$ python3 -q
>>> import numpy as np
>>> import numpy.linalg as la
>>> np.set_printoptions(precision=2, suppress=True, linewidth=160)
>>> feats = np.load("arr.npy")
>>> feats
array([[ 1, -1, -1,  1,  1, -1, -1,  1],
       [ 1,  1,  1,  1, -1, -1, -1, -1],
       [ 1,  1, -1, -1, -1, -1,  1,  1],
       [ 1,  1, -1, -1,  1,  1, -1, -1],
       [ 1,  1,  1,  1,  1,  1,  1,  1],
       [ 1, -1,  1, -1,  1, -1,  1, -1],
       [ 1, -1,  1, -1, -1,  1, -1,  1],
       [ 1, -1, -1,  1, -1,  1,  1, -1]])
>>> la.norm(feats, axis=0)
array([2.83, 2.83, 2.83, 2.83, 2.83, 2.83, 2.83, 2.83])
>>> la.svd(feats, compute_uv=False)
array([2.83, 2.83, 2.83, 2.83, 2.83, 2.83, 2.83, 2.83])
>>> vec = np.array([1, 2, -2, -1, 0, 0, -3, 2])
>>> rhs = feats @ vec
>>> c, lr = np.zeros(8), 1 / la.norm(feats, 2) ** 2
>>> for i in range(25):
...     c -= lr * feats.T @ (feats @ c - rhs)
...     if i % 5 == 0: print(i, round(la.norm(feats @ c - rhs), 2))
... 
0 0.0
5 0.0
10 0.0
15 0.0
20 0.0
>>> round(float(la.cond(feats)), 2)
1.0
>>> c.round(2) + 0
array([ 1.,  2., -2., -1.,  0.,  0., -3.,  2.])
>>> vec = np.array([-2, 0, -3, 2, 3, -1, 3, 0])
>>> h = np.maximum(feats @ vec, 0)
>>> np.tanh(feats @ vec)
array([ 1.  , -1.  ,  0.  , -0.96,  0.96,  0.  , -1.  ,  0.96])
>>> h
array([4, 0, 0, 0, 2, 0, 0, 2])
>>> np.flatnonzero(h > 1e-9)
array([0, 4, 7])
>>> feats * (h > 1e-9)[:, None]
array([[ 1, -1, -1,  1,  1, -1, -1,  1],
       [ 0,  0,  0,  0,  0,  0,  0,  0],
       [ 0,  0,  0,  0,  0,  0,  0,  0],
       [ 0,  0,  0,  0,  0,  0,  0,  0],
       [ 1,  1,  1,  1,  1,  1,  1,  1],
       [ 0,  0,  0,  0,  0,  0,  0,  0],
       [ 0,  0,  0,  0,  0,  0,  0,  0],
       [ 1, -1, -1,  1, -1,  1,  1, -1]])
>>> np.maximum(feats @ vec, 0) - np.maximum(-feats @ vec, 0)
array([  4,  -8,   0,  -2,   2,   0, -14,   2])
>>> X = np.loadtxt("sample19.csv", delimiter=",")
>>> X
array([[ 15.39,   2.39,  -1.59,  11.16,  10.86,  18.79],
       [  8.36, -10.15,  -8.17,   5.98, -10.81,   8.6 ],
       [-10.24, -24.06, -18.8 ,  -4.82, -34.03,  -6.12],
       [ 10.25,   6.83,   0.24,  18.28,   1.74,   7.86],
       [  7.97,  -1.41,  -5.  ,  10.64,  -2.33,  10.81],
       [ -5.41, -13.54, -14.14,  -4.1 ,  -9.64,   5.97],
       [ 16.89,   5.56,   1.56,  19.57,   2.19,  11.21],
       [  8.19,   3.41,  -2.24,  10.12,   9.07,  11.86],
       [  5.2 ,  -7.79,  -7.77,  -1.22,   5.86,  11.83],
       [ 13.87,   4.27,  -3.61,  13.67,   7.97,  24.11],
       [  9.91,   1.6 ,  -2.82,   6.7 ,  13.57,  15.57],
       [ -2.24,  -6.27,  -7.89,  -5.46,  11.4 ,   6.15],
       [  7.84,   3.21,  -1.96,   7.97,  12.76,  11.64],
       [ -3.97, -21.14, -17.72,  -6.84, -18.92,   7.4 ],
       [  4.79,   1.79,  -2.18,  11.45,   0.47,   2.32]])
>>> u, g = X[13], X[0]
>>> np.round(u @ u, 2)
np.float64(1235.96)
>>> pr = (u @ g) / (u @ u) * u
>>> la.matrix_rank(np.outer(u, g))
np.int64(1)
>>> g - pr
array([14.67, -1.48, -4.83,  9.9 ,  7.4 , 20.14])
>>> np.round(la.norm(u + g) ** 2 + la.norm(u - g) ** 2, 2)
np.float64(4153.21)
>>> U, sig, Vt = la.svd(X)
>>> evecs = Vt[:(sig > 1e-8).sum()]
>>> rng = np.random.default_rng(174)
>>> vec = X[4] + 3 * X[0] + rng.integers(2) * np.eye(6)[0]
>>> vec
array([54.16,  5.75, -9.77, 44.11, 30.25, 67.17])
>>> np.allclose(evecs.T @ evecs @ vec, vec)
True
>>> np.diag(evecs.T @ evecs)
array([0.84, 0.7 , 0.62, 0.89, 0.99, 0.96])
>>> round(float(np.abs(la.eigvals(feats)).max()), 2)
2.83
>>> np.allclose(feats @ feats.T, feats.T @ feats)
True
>>> la.matrix_power(feats, 3)
array([[  8,   0,   8,   0,  16,   8,   0,  -8],
       [ -8,   8,   0,  16,   0,   0,  -8,  -8],
       [ -8,   0, -16,  -8,   8,   0,   0,  -8],
       [  8,  16,  -8,   0,   0,   8,   0,   8],
       [  8,  -8,  -8,   8,   8,  -8,  -8,   8],
       [  8,  -8,  -8,   8,  -8,   8,   8,  -8],
       [ -8,  -8,   0,   0,   0,  16,  -8,   8],
       [ -8,   0,   0,   8,   8,   0,  16,   8]])
>>> U, sig, Vt = la.svd(X)
>>> np.argmax(sig[:-1] / (sig[1:] + 1e-6)) + 1
np.int64(5)
>>> sig.round(2) + 0
array([77.28, 57.29, 30.79,  9.54,  7.09,  0.  ])
>>> out = U[:, :5] @ np.diag(sig[:5]) @ Vt[:5]
>>> round(float(la.norm(X - out, 2)), 2), round(sig[5], 2)
(0.0, np.float64(0.0))
>>> vec = np.array([-1, 3, -1, -1, 3, -3])
>>> la.norm(X @ vec) <= la.norm(X, 2) * la.norm(vec) + 1e-9
np.True_
>>> np.sign((X @ vec).round(6))
array([-1., -1., -1., -1., -1., -1., -1., -1., -1., -1., -1.,  1., -1., -1., -1.])
>>> X @ np.eye(6)[3]
array([11.16,  5.98, -4.82, 18.28, 10.64, -4.1 , 19.57, 10.12, -1.22, 13.67,  6.7 , -5.46,  7.97, -6.84, 11.45])
>>> E = np.load("m.npy")
>>> E
array([[0.5 , 0.  , 0.25, 0.25, 0.  , 0.  , 0.  , 0.  , 0.  ],
       [0.25, 0.5 , 0.  , 0.  , 0.  , 0.  , 0.  , 0.  , 0.25],
       [0.  , 0.  , 0.33, 0.33, 0.  , 0.  , 0.  , 0.  , 0.33],
       [0.25, 0.  , 0.  , 0.25, 0.  , 0.25, 0.  , 0.25, 0.  ],
       [0.  , 0.  , 0.  , 0.33, 0.33, 0.33, 0.  , 0.  , 0.  ],
       [0.  , 0.  , 0.33, 0.  , 0.33, 0.33, 0.  , 0.  , 0.  ],
       [0.33, 0.33, 0.  , 0.  , 0.  , 0.  , 0.33, 0.  , 0.  ],
       [0.  , 0.  , 0.25, 0.  , 0.  , 0.  , 0.25, 0.5 , 0.  ],
       [0.  , 0.  , 0.  , 0.  , 0.  , 0.  , 0.  , 0.5 , 0.5 ]])
>>> # a transition matrix
>>> (E + E.T) / 2
array([[0.5 , 0.12, 0.12, 0.25, 0.  , 0.  , 0.17, 0.  , 0.  ],
       [0.12, 0.5 , 0.  , 0.  , 0.  , 0.  , 0.17, 0.  , 0.12],
       [0.12, 0.  , 0.33, 0.17, 0.  , 0.17, 0.  , 0.12, 0.17],
       [0.25, 0.  , 0.17, 0.25, 0.17, 0.12, 0.  , 0.12, 0.  ],
       [0.  , 0.  , 0.  , 0.17, 0.33, 0.33, 0.  , 0.  , 0.  ],
       [0.  , 0.  , 0.17, 0.12, 0.33, 0.33, 0.  , 0.  , 0.  ],
       [0.17, 0.17, 0.  , 0.  , 0.  , 0.  , 0.33, 0.12, 0.  ],
       [0.  , 0.  , 0.12, 0.12, 0.  , 0.  , 0.12, 0.5 , 0.25],
       [0.  , 0.12, 0.17, 0.  , 0.  , 0.  , 0.  , 0.25, 0.5 ]])
>>> np.allclose(E, E.T)
False
>>> E @ E
array([[0.31, 0.  , 0.21, 0.27, 0.  , 0.06, 0.  , 0.06, 0.08],
       [0.25, 0.25, 0.06, 0.06, 0.  , 0.  , 0.  , 0.12, 0.25],
       [0.08, 0.  , 0.11, 0.19, 0.  , 0.08, 0.  , 0.25, 0.28],
       [0.19, 0.  , 0.21, 0.12, 0.08, 0.15, 0.06, 0.19, 0.  ],
       [0.08, 0.  , 0.11, 0.19, 0.22, 0.31, 0.  , 0.08, 0.  ],
       [0.  , 0.  , 0.22, 0.22, 0.22, 0.22, 0.  , 0.  , 0.11],
       [0.36, 0.28, 0.08, 0.08, 0.  , 0.  , 0.11, 0.  , 0.08],
       [0.08, 0.08, 0.21, 0.08, 0.  , 0.  , 0.21, 0.25, 0.08],
       [0.  , 0.  , 0.12, 0.  , 0.  , 0.  , 0.12, 0.5 , 0.25]])
>>> la.matrix_power(E, 3)
array([[0.22, 0.  , 0.18, 0.22, 0.02, 0.09, 0.02, 0.14, 0.11],
       [0.2 , 0.12, 0.11, 0.1 , 0.  , 0.02, 0.03, 0.2 , 0.21],
       [0.09, 0.  , 0.15, 0.11, 0.03, 0.08, 0.06, 0.31, 0.18],
       [0.15, 0.02, 0.21, 0.18, 0.08, 0.11, 0.07, 0.12, 0.07],
       [0.09, 0.  , 0.18, 0.18, 0.18, 0.22, 0.02, 0.09, 0.04],
       [0.06, 0.  , 0.15, 0.2 , 0.15, 0.2 , 0.  , 0.11, 0.13],
       [0.31, 0.18, 0.12, 0.14, 0.  , 0.02, 0.04, 0.06, 0.14],
       [0.15, 0.11, 0.15, 0.11, 0.  , 0.02, 0.13, 0.19, 0.13],
       [0.04, 0.04, 0.17, 0.04, 0.  , 0.  , 0.17, 0.38, 0.17]])
>>> np.round(np.trace(E), 2)
np.float64(3.58)
>>> np.allclose(E @ E.T, E.T @ E)
False
